% python3 -q
>>> import numpy as np
>>> import numpy.linalg as la
>>> np.set_printoptions(precision=2, suppress=True, linewidth=140, legacy="1.25")
>>> rd = lambda a: np.round(a, 2) + 0
>>> A2 = np.array([[3, 5, 7, 5, 7], [8, 8, 3, 5, 4], [4, 2, 3, 9, 4]])
>>> mat = A2.T @ A2
>>> print(mat)
[[ 89  87  57  91  69]
 [ 87  93  65  83  75]
 [ 57  65  67  77  73]
 [ 91  83  77 131  91]
 [ 69  75  73  91  81]]
>>> t = np.radians(180)
>>> Rm = np.eye(5)
>>> Rm[2, 2] = Rm[4, 4] = np.cos(t)
>>> Rm[2, 4], Rm[4, 2] = -np.sin(t), np.sin(t)
>>> print(rd(Rm))
[[ 1.  0.  0.  0.  0.]
 [ 0.  1.  0.  0.  0.]
 [ 0.  0. -1.  0.  0.]
 [ 0.  0.  0.  1.  0.]
 [ 0.  0.  0.  0. -1.]]
>>> A2 = mat @ Rm.T
>>> print(rd(A2))
[[ 89.  87. -57.  91. -69.]
 [ 87.  93. -65.  83. -75.]
 [ 57.  65. -67.  77. -73.]
 [ 91.  83. -77. 131. -91.]
 [ 69.  75. -73.  91. -81.]]
>>> print(np.allclose(mat @ mat.T, A2 @ A2.T))
True
>>> Uu, sv, VT = la.svd(mat)
>>> evecs = VT[:(sv > 1e-8).sum()]
>>> rng = np.random.default_rng(562427)
>>> x0 = mat[4] + -2 * mat[0] + rng.integers(2) * np.eye(5)[3]
>>> print(x0)
[-109.  -99.  -41.  -90.  -57.]
>>> print(np.allclose(evecs.T @ evecs @ x0, x0))
False
>>> Uu, sv, VT = la.svd(mat)
>>> print(rd(sv))
[404.24  32.62  24.14   0.     0.  ]
>>> A2 = Uu[:, :3] @ np.diag(sv[:3]) @ VT[:3]
>>> print(la.matrix_rank(A2))
3
>>> print(rd(la.norm(mat - A2) / la.norm(mat)))
0.0
>>> print(rd(A2))
[[ 89.  87.  57.  91.  69.]
 [ 87.  93.  65.  83.  75.]
 [ 57.  65.  67.  77.  73.]
 [ 91.  83.  77. 131.  91.]
 [ 69.  75.  73.  91.  81.]]
>>> print(rd(np.trace(la.pinv(mat) @ mat)))
3.0
>>> print(la.lstsq(mat[:-1].T, mat[-1])[2])
3
>>> print(rd(la.norm(mat, 2)))
404.24
>>> print(rd(la.norm(mat[2], 1)), rd(la.norm(mat[2], np.inf)))
339.0 77.0
>>> print(rd(la.norm(mat, "nuc")))
461.0
>>> print(rd(la.norm(mat, 1)), rd(la.norm(mat, np.inf)))
473.0 473.0
>>> print(la.norm(mat, axis=1).argmax())
3
>>> print(rd(la.norm(mat[2] - mat[1])))
41.57
>>> print(mat[2] @ mat[1])
27225
